% ipython --no-banner

In [1]: import numpy as np

In [2]: import numpy.linalg as la

In [3]: np.set_printoptions(suppress=True, linewidth=200)

In [4]: rd = lambda a: np.round(a, 2) + 0

In [5]: out = np.array([[0, 0, 0, 0, -1, -1, 1, 1, -1, 0],
   ...:     [-1, 2, -1, 1, 2, 2, -1, 2, 0, 1],
   ...:     [2, 2, 1, 0, -1, -1, -2, 1, -2, 0],
   ...:     [2, 0, 1, 2, 0, 0, 1, 1, 2, -1],
   ...:     [1, -2, 1, -2, 1, -1, -1, 1, -1, -1],
   ...:     [2, 0, 1, 2, -1, 0, 2, 2, 1, 2],
   ...:     [0, 2, 2, 0, 1, 2, 0, 0, 0, 1],
   ...:     [-1, -2, 1, 2, -2, -2, -2, -1, -1, 1],
   ...:     [2, 2, 2, 2, 2, 0, 1, -2, 1, 1],
   ...:     [-2, -2, 0, 2, 2, 2, 2, -2, -2, -2]])

In [6]: F = np.triu(out)

In [7]: F
Out[7]: 
array([[ 0,  0,  0,  0, -1, -1,  1,  1, -1,  0],
       [ 0,  2, -1,  1,  2,  2, -1,  2,  0,  1],
       [ 0,  0,  1,  0, -1, -1, -2,  1, -2,  0],
       [ 0,  0,  0,  2,  0,  0,  1,  1,  2, -1],
       [ 0,  0,  0,  0,  1, -1, -1,  1, -1, -1],
       [ 0,  0,  0,  0,  0,  0,  2,  2,  1,  2],
       [ 0,  0,  0,  0,  0,  0,  0,  0,  0,  1],
       [ 0,  0,  0,  0,  0,  0,  0, -1, -1,  1],
       [ 0,  0,  0,  0,  0,  0,  0,  0,  1,  1],
       [ 0,  0,  0,  0,  0,  0,  0,  0,  0, -2]])

In [8]: rng = np.random.default_rng(436)

In [9]: out = F + rng.integers(-2, 3, (10, 9)) @ rng.integers(-2, 3, (9, 10))

In [10]: out
Out[10]: 
array([[  6,  -5,   2,  -7,  -5,   0,   3,  -2,  -4,  -6],
       [  2,  -3,   8,  14,  12,   6,   2,   6,  -4,  -2],
       [  2,   1,  -6,   0,  -1,  -7, -11,  10,  -5,   0],
       [  4,   1,  -1,   7,  -1,  -1,   1,  -1,  -7,  -4],
       [  8,   4,  -7,   1,  -9,  -1,  -2,  -1,  -1,  -1],
       [ -3,  -1,  11,   8,   4,   3,   6,  -1,  -1,   8],
       [ -9,   0,   9,   4,   8,   6,   3,   4,   6,   6],
       [ -3,   2,  -4,   7,  -7,   2,   3,  -9,  -2,   0],
       [ -9,   4,   9,   3,   0,   2,   3,  -5,   6,  15],
       [  9,  -5,   5,   7,  15,  -6,  -6,  13,  -8,  -5]])

In [11]: rd(la.svd(out - F, compute_uv=False))
Out[11]: array([35.86, 33.86, 20.17, 16.07, 10.54,  7.53,  3.76,  3.16,  0.31,  0.  ])

In [12]: out - F
Out[12]: 
array([[  6,  -5,   2,  -7,  -4,   1,   2,  -3,  -3,  -6],
       [  2,  -5,   9,  13,  10,   4,   3,   4,  -4,  -3],
       [  2,   1,  -7,   0,   0,  -6,  -9,   9,  -3,   0],
       [  4,   1,  -1,   5,  -1,  -1,   0,  -2,  -9,  -3],
       [  8,   4,  -7,   1, -10,   0,  -1,  -2,   0,   0],
       [ -3,  -1,  11,   8,   4,   3,   4,  -3,  -2,   6],
       [ -9,   0,   9,   4,   8,   6,   3,   4,   6,   5],
       [ -3,   2,  -4,   7,  -7,   2,   3,  -8,  -1,  -1],
       [ -9,   4,   9,   3,   0,   2,   3,  -5,   5,  14],
       [  9,  -5,   5,   7,  15,  -6,  -6,  13,  -8,  -3]])

In [13]: arr = (rng.random((12, 12)) < 0.3) + np.eye(12)

In [14]: arr /= arr.sum(axis=1, keepdims=True)

In [15]: rd(arr)
Out[15]: 
array([[0.33, 0.  , 0.  , 0.  , 0.  , 0.  , 0.  , 0.33, 0.33, 0.  , 0.  , 0.  ],
       [0.  , 0.25, 0.25, 0.  , 0.  , 0.  , 0.25, 0.  , 0.25, 0.  , 0.  , 0.  ],
       [0.17, 0.17, 0.33, 0.  , 0.  , 0.  , 0.  , 0.  , 0.  , 0.  , 0.17, 0.17],
       [0.  , 0.  , 0.17, 0.17, 0.17, 0.17, 0.  , 0.17, 0.17, 0.  , 0.  , 0.  ],
       [0.5 , 0.  , 0.  , 0.  , 0.5 , 0.  , 0.  , 0.  , 0.  , 0.  , 0.  , 0.  ],
       [0.  , 0.2 , 0.  , 0.  , 0.  , 0.2 , 0.2 , 0.  , 0.2 , 0.  , 0.  , 0.2 ],
       [0.  , 0.  , 0.  , 0.  , 0.  , 0.33, 0.33, 0.  , 0.  , 0.33, 0.  , 0.  ],
       [0.17, 0.17, 0.17, 0.  , 0.  , 0.  , 0.  , 0.17, 0.17, 0.  , 0.17, 0.  ],
       [0.  , 0.  , 0.  , 0.25, 0.  , 0.  , 0.  , 0.  , 0.25, 0.25, 0.  , 0.25],
       [0.  , 0.  , 0.  , 0.  , 0.  , 0.  , 0.  , 0.  , 0.25, 0.5 , 0.  , 0.25],
       [0.  , 0.  , 0.17, 0.  , 0.17, 0.17, 0.  , 0.17, 0.  , 0.17, 0.17, 0.  ],
       [0.  , 0.  , 0.  , 0.2 , 0.  , 0.  , 0.  , 0.  , 0.2 , 0.  , 0.2 , 0.4 ]])

In [16]: out = np.array([[3, 5],
    ...:     [4, 5],
    ...:     [2, 1],
    ...:     [2, 2],
    ...:     [4, 0],
    ...:     [1, 2],
    ...:     [2, 4],
    ...:     [5, 3],
    ...:     [5, 2],
    ...:     [0, 4],
    ...:     [1, 0],
    ...:     [5, 3]])

In [17]: rd(np.einsum("ij->j", arr))
Out[17]: array([1.17, 0.78, 1.08, 0.62, 0.83, 0.87, 0.78, 0.83, 1.82, 1.25, 0.7 , 1.27])

In [18]: np.vstack([arr, out.T]).shape
Out[18]: (14, 12)

In [19]: la.matrix_rank(np.vstack([arr, out.T]))
Out[19]: np.int64(12)

In [20]: rd(la.matrix_power(arr, 100))
Out[20]: 
array([[0.07, 0.04, 0.07, 0.09, 0.05, 0.04, 0.03, 0.06, 0.18, 0.13, 0.07, 0.16],
       [0.07, 0.04, 0.07, 0.09, 0.05, 0.04, 0.03, 0.06, 0.18, 0.13, 0.07, 0.16],
       [0.07, 0.04, 0.07, 0.09, 0.05, 0.04, 0.03, 0.06, 0.18, 0.13, 0.07, 0.16],
       [0.07, 0.04, 0.07, 0.09, 0.05, 0.04, 0.03, 0.06, 0.18, 0.13, 0.07, 0.16],
       [0.07, 0.04, 0.07, 0.09, 0.05, 0.04, 0.03, 0.06, 0.18, 0.13, 0.07, 0.16],
       [0.07, 0.04, 0.07, 0.09, 0.05, 0.04, 0.03, 0.06, 0.18, 0.13, 0.07, 0.16],
       [0.07, 0.04, 0.07, 0.09, 0.05, 0.04, 0.03, 0.06, 0.18, 0.13, 0.07, 0.16],
       [0.07, 0.04, 0.07, 0.09, 0.05, 0.04, 0.03, 0.06, 0.18, 0.13, 0.07, 0.16],
       [0.07, 0.04, 0.07, 0.09, 0.05, 0.04, 0.03, 0.06, 0.18, 0.13, 0.07, 0.16],
       [0.07, 0.04, 0.07, 0.09, 0.05, 0.04, 0.03, 0.06, 0.18, 0.13, 0.07, 0.16],
       [0.07, 0.04, 0.07, 0.09, 0.05, 0.04, 0.03, 0.06, 0.18, 0.13, 0.07, 0.16],
       [0.07, 0.04, 0.07, 0.09, 0.05, 0.04, 0.03, 0.06, 0.18, 0.13, 0.07, 0.16]])

In [21]: rd(arr.sum(axis=1))
Out[21]: array([1., 1., 1., 1., 1., 1., 1., 1., 1., 1., 1., 1.])

In [22]: p = np.eye(12)[5]

In [23]: for _ in range(7):
    ...:     p = p @ arr
    ...:     print(p.round(2))
    ...: 
[0.  0.2 0.  0.  0.  0.2 0.2 0.  0.2 0.  0.  0.2]
[0.   0.09 0.05 0.09 0.   0.11 0.16 0.   0.18 0.12 0.04 0.17]
[0.01 0.05 0.06 0.09 0.02 0.1  0.1  0.02 0.17 0.16 0.05 0.17]
[0.03 0.05 0.06 0.09 0.03 0.07 0.06 0.03 0.17 0.16 0.06 0.18]
[0.04 0.04 0.06 0.09 0.04 0.06 0.05 0.04 0.18 0.15 0.06 0.18]
[0.05 0.04 0.06 0.1  0.05 0.05 0.04 0.05 0.18 0.15 0.06 0.18]
[0.06 0.04 0.06 0.1  0.05 0.05 0.03 0.05 0.18 0.14 0.06 0.17]
